$ python3 -q
>>> import numpy as np
>>> import numpy.linalg as la
>>> np.set_printoptions(precision=2, suppress=True, linewidth=160)
>>> mat = np.array([[3, 3, -2, 1, -3, -1, 0, 0, 1, 0],
...     [-3, 0, 3, -3, -3, -2, 2, -3, -2, -3],
...     [1, 2, -3, 0, 2, 2, 3, 3, -2, 1],
...     [1, -2, -1, -2, 3, 1, 0, -3, -1, -3],
...     [0, 3, 2, -2, -1, 1, 3, 3, 3, 2],
...     [-1, 3, -1, -2, -3, 2, -3, -1, 1, 1],
...     [0, 0, -1, 1, 3, -3, 0, -1, 1, -3]])
>>> mat[:, 6] = 2 * mat[:, 4]
>>> mat
array([[ 3,  3, -2,  1, -3, -1, -6,  0,  1,  0],
       [-3,  0,  3, -3, -3, -2, -6, -3, -2, -3],
       [ 1,  2, -3,  0,  2,  2,  4,  3, -2,  1],
       [ 1, -2, -1, -2,  3,  1,  6, -3, -1, -3],
       [ 0,  3,  2, -2, -1,  1, -2,  3,  3,  2],
       [-1,  3, -1, -2, -3,  2, -6, -1,  1,  1],
       [ 0,  0, -1,  1,  3, -3,  6, -1,  1, -3]])
>>> W1 = np.array([[1, 4, 1, 1, 3],
...     [4, 5, 0, 0, 2],
...     [5, 0, 4, 1, 4],
...     [3, 0, 5, 3, 1],
...     [4, 3, 5, 1, 3],
...     [5, 4, 4, 4, 1],
...     [5, 3, 1, 0, 5],
...     [2, 4, 3, 2, 0],
...     [1, 1, 2, 4, 3],
...     [2, 2, 0, 5, 4]])
>>> c = np.array([0, 0, 6, 1, 1])
>>> act = np.maximum(mat @ W1 + c, 0)
>>> (act > 0).astype(int)
array([[0, 0, 0, 1, 0],
       [0, 0, 0, 0, 0],
       [1, 1, 1, 1, 1],
       [1, 1, 1, 0, 1],
       [1, 1, 1, 1, 1],
       [0, 0, 0, 1, 0],
       [1, 1, 1, 0, 1]])
>>> basis = np.array([[-3, 2, 3], [0, 0, 3], [0, -3, 3], [-1, 2, 1], [1, -2, -1]])
>>> (act @ basis).round(6).argmax(axis=1)
array([1, 0, 2, 2, 2, 1, 2])
>>> W1 @ basis
array([[ -1,  -5,  16],
       [-10,   4,  25],
       [-12,  -8,  24],
       [-11,  -5,  26],
       [-10, -11,  34],
       [-18,   4,  42],
       [-10,  -3,  22],
       [ -8,  -1,  29],
       [ -4,  -2,  13],
       [ -7,   6,  13]])
>>> round(float(la.norm(mat, "nuc")), 2)
48.04
>>> np.round(la.norm(mat) ** 2 / la.norm(mat, 2) ** 2, 2)
np.float64(1.73)
>>> np.round(la.norm(mat, 1), 2), np.round(la.norm(mat, np.inf), 2)
(np.float64(36.0), np.float64(28.0))
>>> la.norm(mat, axis=1).argmax()
np.int64(1)
>>> round(float(la.norm(mat[0], 1)), 2), round(la.norm(mat[0], np.inf), 2)
(20.0, np.float64(6.0))
>>> round(la.norm(mat[0] - mat[1]), 2)
np.float64(10.68)
>>> mat[0] @ mat[1]
np.int64(27)
>>> la.norm(mat, axis=1)
array([8.37, 9.9 , 7.21, 8.66, 6.71, 8.19, 8.19])
>>> la.norm(mat, axis=0)
array([ 4.58,  5.92,  5.39,  4.8 ,  7.07,  4.9 , 14.14,  6.16,  4.58,  5.74])
>>> round(la.norm(mat), 2)
np.float64(21.77)
>>> la.matrix_rank(mat)
np.int64(7)
>>> np.diff(mat, axis=0)
array([[-6, -3,  5, -4,  0, -1,  0, -3, -3, -3],
       [ 4,  2, -6,  3,  5,  4, 10,  6,  0,  4],
       [ 0, -4,  2, -2,  1, -1,  2, -6,  1, -4],
       [-1,  5,  3,  0, -4,  0, -8,  6,  4,  5],
       [-1,  0, -3,  0, -2,  1, -4, -4, -2, -1],
       [ 1, -3,  0,  3,  6, -5, 12,  0,  0, -4]])
>>> mat.sum(axis=0)
array([ 1,  9, -3, -7, -2,  0, -4, -2,  1, -5])
>>> np.count_nonzero(mat)
np.int64(63)
>>> mat.sum(axis=1)
array([ -4, -22,  10,  -1,   9,  -7,   3])
>>> la.svd(mat, compute_uv=False)
array([16.56,  9.87,  5.96,  5.37,  4.58,  3.46,  2.24])
>>> np.abs(mat).max()
np.int64(6)
>>> data = np.loadtxt("layer19.csv", delimiter=",")
>>> data
array([[ 0.2 ,  0.59, -0.7 ,  0.3 ,  0.1 ],
       [ 0.5 ,  1.51,  0.2 ,  0.4 , -1.1 ],
       [-0.7 , -2.1 ,  0.  ,  1.7 , -0.7 ],
       [ 0.6 ,  1.83,  0.4 ,  1.2 ,  0.5 ],
       [ 1.5 ,  4.47,  0.7 ,  0.3 ,  1.1 ],
       [-1.  , -3.  ,  0.5 ,  1.3 , -0.1 ],
       [ 2.4 ,  7.21, -0.2 ,  0.4 ,  0.4 ],
       [ 0.6 ,  1.77,  0.7 , -0.2 ,  0.4 ],
       [ 0.9 ,  2.69, -2.5 , -0.4 , -0.8 ],
       [ 0.4 ,  1.19,  1.4 ,  1.4 , -1.  ],
       [-1.2 , -3.61,  0.1 ,  0.  ,  0.8 ],
       [-0.7 , -2.09, -0.9 , -0.7 ,  1.  ],
       [ 0.7 ,  2.1 ,  0.2 ,  1.1 ,  0.6 ],
       [ 3.  ,  8.99, -0.4 , -0.1 , -0.3 ],
       [ 0.3 ,  0.86, -0.7 ,  1.1 ,  0.5 ],
       [ 0.2 ,  0.61,  1.3 , -1.3 ,  0.  ],
       [-0.8 , -2.38,  1.2 , -1.6 ,  2.3 ],
       [ 0.  ,  0.01,  0.3 ,  0.3 , -0.1 ],
       [ 0.3 ,  0.91,  1.1 ,  1.8 ,  1.3 ],
       [-0.4 , -1.2 , -0.1 ,  1.  ,  0.4 ],
       [ 0.1 ,  0.31,  0.2 , -0.1 , -0.9 ],
       [ 1.1 ,  3.3 ,  0.6 ,  2.3 ,  1.8 ],
       [ 0.1 ,  0.3 ,  0.5 ,  0.3 ,  0.1 ],
       [ 0.4 ,  1.21,  0.2 , -0.1 , -0.8 ],
       [ 0.5 ,  1.5 , -1.6 , -0.2 ,  0.4 ]])
>>> la.cond(data) > 100
np.True_
>>> [round(float(x), 2) for x in la.svd(data, compute_uv=False)[:3]]
[16.01, 5.4, 4.48]
>>> np.round(np.abs(la.svd(data)[2][-1]), 2) + 0
array([0.95, 0.32, 0.  , 0.  , 0.  ])
>>> round(float(la.norm(data, 2) / la.norm(data)), 2)
0.9
>>> la.matrix_rank(data, rtol=0.1)
np.int64(4)
>>> x = np.array([-7, -2, -1, -7, 3])
>>> rhs = data @ x
>>> c, lr = np.zeros(5), 1 / la.norm(data, 2) ** 2
>>> for i in range(200):
...     c -= lr * data.T @ (data @ c - rhs)
...     if i % 50 == 0: print(i, round(la.norm(data @ c - rhs), 2))
... 
0 32.34
50 0.51
100 0.14
150 0.14
>>> c
array([-1.31, -3.9 , -0.99, -7.  ,  3.  ])
>>> round(la.cond(data), 2)
np.float64(682.01)
>>> lab = data[:, 0] > np.median(data[:, 0])
>>> u = data[lab].mean(axis=0) - data[~lab].mean(axis=0)
>>> ((data - data.mean(axis=0)) @ u > 0).astype(int)
array([0, 1, 0, 1, 1, 0, 1, 1, 1, 1, 0, 0, 1, 1, 0, 0, 0, 0, 0, 0, 0, 1, 0, 1, 1])
>>> lab.astype(int)
array([0, 1, 0, 1, 1, 0, 1, 1, 1, 1, 0, 0, 1, 1, 0, 0, 0, 0, 0, 0, 0, 1, 0, 1, 1])
>>> U, s, vt = la.svd(data, full_matrices=False)
>>> (s > 1e-8).sum()
np.int64(5)
>>> U.shape, s.shape, vt.shape
((25, 5), (5,), (5, 5))
>>> np.round(np.abs(vt[0]), 2) + 0
array([0.32, 0.95, 0.03, 0.07, 0.  ])
>>> round(np.sqrt((s ** 2).sum()), 2), np.round(la.norm(data), 2)
(np.float64(17.88), np.float64(17.88))
>>> np.round(s / s[0], 2) + 0
array([1.  , 0.34, 0.28, 0.23, 0.  ])
>>> np.round(U.T @ data @ vt.T, 2) + 0
array([[16.01,  0.  ,  0.  ,  0.  ,  0.  ],
       [ 0.  ,  5.4 ,  0.  ,  0.  ,  0.  ],
       [ 0.  ,  0.  ,  4.48,  0.  ,  0.  ],
       [ 0.  ,  0.  ,  0.  ,  3.75,  0.  ],
       [ 0.  ,  0.  ,  0.  ,  0.  ,  0.02]])
>>> np.abs(U[:, 0]).round(6).argmax()
np.int64(13)
>>> np.allclose(U * s @ vt, data)
True
>>> J = np.diag(np.array([-2, 2, 3, 1, -2])) + -3 * np.eye(5, k=1) + -3 * np.eye(5, k=-1)
>>> J
array([[-2., -3.,  0.,  0.,  0.],
       [-3.,  2., -3.,  0.,  0.],
       [ 0., -3.,  3., -3.,  0.],
       [ 0.,  0., -3.,  1., -3.],
       [ 0.,  0.,  0., -3., -2.]])
>>> w, V = la.eig(J)
>>> np.round(J @ V[:, 0] - w[0] * V[:, 0], 2) + 0
array([0., 0., 0., 0., 0.])
>>> np.sort(la.eigvals(J.T))
array([-4.54, -3.7 , -0.01,  3.22,  7.02])
>>> M = np.array([[1, 0, 0, 0, 1, 2],
...     [2, 0, 6, 0, 2, 0],
...     [0, 0, 0, 0, 0, 0],
...     [0, 0, 0, 0, 0, 0]])
>>> x = np.array([1, 3, 3, 0, -1, -3])
>>> h1 = np.maximum(M @ x, 0)
>>> np.maximum(M @ x, 0) - np.maximum(-M @ x, 0)
array([-6, 18,  0,  0])
>>> M.T @ h1
array([ 36,   0, 108,   0,  36,   0])
>>> np.flatnonzero(h1 > 1e-9)
array([1])
>>> np.tanh(M @ x)
array([-1.,  1.,  0.,  0.])
>>> U, s, vt = la.svd(M)
>>> V = vt[:(s > 1e-8).sum()]
>>> rng = np.random.default_rng(66877)
>>> x = M[1] + 3 * M[2] + rng.integers(2) * np.eye(6)[3]
>>> x
array([2., 0., 6., 1., 2., 0.])
>>> V.T @ V
array([[ 0.21,  0.  ,  0.19,  0.  ,  0.21,  0.29],
       [ 0.  ,  0.  ,  0.  ,  0.  ,  0.  ,  0.  ],
       [ 0.19,  0.  ,  0.87,  0.  ,  0.19, -0.19],
       [ 0.  ,  0.  ,  0.  ,  0.  ,  0.  ,  0.  ],
       [ 0.21,  0.  ,  0.19,  0.  ,  0.21,  0.29],
       [ 0.29,  0.  , -0.19,  0.  ,  0.29,  0.71]])
>>> np.diag(V.T @ V)
array([0.21, 0.  , 0.87, 0.  , 0.21, 0.71])
>>> la.matrix_rank(np.vstack([M, x]))
np.int64(3)
>>> other = np.array([[3, -1, -2, -4, 3, -3],
...     [1, -2, 0, 3, -2, -3],
...     [1, 2, 4, -5, 3, -1],
...     [-5, 5, -3, -4, 2, 4],
...     [1, -5, -2, -1, 5, 1],
...     [3, 0, -3, -4, -4, -2]])
>>> X = other + other.T
>>> X
array([[ 6,  0, -1, -9,  4,  0],
       [ 0, -4,  2,  8, -7, -3],
       [-1,  2,  8, -8,  1, -4],
       [-9,  8, -8, -8,  1,  0],
       [ 4, -7,  1,  1, 10, -3],
       [ 0, -3, -4,  0, -3, -4]])
>>> # symmetric, so the eigenvalues are real
>>> [round(float(la.det(X[:i, :i])), 2) + 0 for i in range(1, 7)]
[6.0, -24.0, -212.0, 1892.0, 50384.0, 62492.0]
>>> round(np.log10(la.cond(X)))
2
>>> la.matrix_rank(X, rtol=0.1)
np.int64(5)
>>> round(la.norm(X, 2) / la.norm(X), 2)
np.float64(0.66)
>>> la.cond(X) > 100
np.False_
>>> np.argsort(-la.norm(X, axis=0).round(6), kind="stable")[:3]
array([3, 4, 2])
>>> w, V = la.eigh(X)
>>> np.round(V.T @ X @ V, 2) + 0
array([[-20.02,   0.  ,   0.  ,   0.  ,   0.  ,   0.  ],
       [  0.  ,  -7.71,   0.  ,   0.  ,   0.  ,   0.  ],
       [  0.  ,   0.  ,   0.29,   0.  ,   0.  ,   0.  ],
       [  0.  ,   0.  ,   0.  ,   7.22,   0.  ,   0.  ],
       [  0.  ,   0.  ,   0.  ,   0.  ,  11.33,   0.  ],
       [  0.  ,   0.  ,   0.  ,   0.  ,   0.  ,  16.89]])
>>> la.eigvalsh(X + -1 * np.eye(6))
array([-21.02,  -8.71,  -0.71,   6.22,  10.33,  15.89])
>>> la.eigvalsh(X @ X)
array([  0.09,  52.18,  59.5 , 128.31, 285.19, 400.72])
>>> w
array([-20.02,  -7.71,   0.29,   7.22,  11.33,  16.89])
>>> np.unique(w.round(6) + 0, return_counts=True)[1]
array([1, 1, 1, 1, 1, 1])
>>> round(w.sum(), 2), np.trace(X)
(np.float64(8.0), np.int64(8))
>>> (w > 1e-8).sum(), (w < -1e-8).sum()
(np.int64(4), np.int64(2))
>>> la.svd(X, compute_uv=False)
array([20.02, 16.89, 11.33,  7.71,  7.22,  0.29])
>>> lab = rng.permutation(6)
>>> other = X[:, lab] * rng.choice([-1, 1], 6)
>>> other
array([[ 4, -9,  0, -1,  6,  0],
       [-7,  8, -3,  2,  0, -4],
       [ 1, -8, -4,  8, -1,  2],
       [ 1, -8,  0, -8, -9,  8],
       [10,  1, -3,  1,  4, -7],
       [-3,  0, -4, -4,  0, -3]])
>>> U, _, vt = la.svd(X.T @ other)
>>> np.round(la.lstsq(X, other)[0], 2) + 0
array([[0., 0., 0., 0., 1., 0.],
       [0., 0., 0., 0., 0., 1.],
       [0., 0., 0., 1., 0., 0.],
       [0., 1., 0., 0., 0., 0.],
       [1., 0., 0., 0., 0., 0.],
       [0., 0., 1., 0., 0., 0.]])
>>> lab
array([4, 3, 5, 2, 0, 1])
>>> E = np.triu(rng.random((9, 9)) < 0.3, 1).astype(int)
>>> E = E + E.T
>>> E
array([[0, 0, 1, 0, 0, 1, 0, 1, 0],
       [0, 0, 0, 1, 0, 1, 1, 0, 0],
       [1, 0, 0, 0, 1, 0, 0, 0, 0],
       [0, 1, 0, 0, 0, 0, 1, 0, 0],
       [0, 0, 1, 0, 0, 1, 0, 0, 1],
       [1, 1, 0, 0, 1, 0, 0, 0, 0],
       [0, 1, 0, 1, 0, 0, 0, 0, 0],
       [1, 0, 0, 0, 0, 0, 0, 0, 0],
       [0, 0, 0, 0, 1, 0, 0, 0, 0]])
>>> # rank 8
>>> la.cond(E) > 100
np.True_
>>> la.matrix_rank(E, rtol=0.1)
np.int64(7)
>>> np.argsort(-la.norm(E, axis=0).round(6), kind="stable")[:3]
array([0, 1, 4])
>>> round(float(la.norm(E, 2) / la.norm(E)), 2)
0.55
>>> lab = rng.permutation(9)
>>> lab
array([6, 8, 7, 1, 2, 4, 0, 5, 3])
>>> other = E[lab][:, lab]
>>> round(la.det(other), 2), np.round(la.det(E[lab]), 2)
(np.float64(0.0), np.float64(0.0))
>>> other
array([[0, 0, 0, 1, 0, 0, 0, 0, 1],
       [0, 0, 0, 0, 0, 1, 0, 0, 0],
       [0, 0, 0, 0, 0, 0, 1, 0, 0],
       [1, 0, 0, 0, 0, 0, 0, 1, 1],
       [0, 0, 0, 0, 0, 1, 1, 0, 0],
       [0, 1, 0, 0, 1, 0, 0, 1, 0],
       [0, 0, 1, 0, 1, 0, 0, 1, 0],
       [0, 0, 0, 1, 0, 1, 1, 0, 0],
       [1, 0, 0, 1, 0, 0, 0, 0, 0]])
>>> np.allclose(other, E)
False
>>> np.diag(other)
array([0, 0, 0, 0, 0, 0, 0, 0, 0])
>>> u, g = E[3], E[1]
>>> u @ g
np.int64(1)
>>> u @ u
np.int64(2)
>>> pr = (u @ g) / (u @ u) * u
>>> g - pr
array([ 0. , -0.5,  0. ,  1. ,  0. ,  1. ,  0.5,  0. ,  0. ])
>>> round(la.norm(u + g) ** 2 + la.norm(u - g) ** 2, 2)
np.float64(10.0)
>>> np.outer(u, g)
array([[0, 0, 0, 0, 0, 0, 0, 0, 0],
       [0, 0, 0, 1, 0, 1, 1, 0, 0],
       [0, 0, 0, 0, 0, 0, 0, 0, 0],
       [0, 0, 0, 0, 0, 0, 0, 0, 0],
       [0, 0, 0, 0, 0, 0, 0, 0, 0],
       [0, 0, 0, 0, 0, 0, 0, 0, 0],
       [0, 0, 0, 1, 0, 1, 1, 0, 0],
       [0, 0, 0, 0, 0, 0, 0, 0, 0],
       [0, 0, 0, 0, 0, 0, 0, 0, 0]])
>>> la.matrix_rank(np.outer(u, g))
np.int64(1)
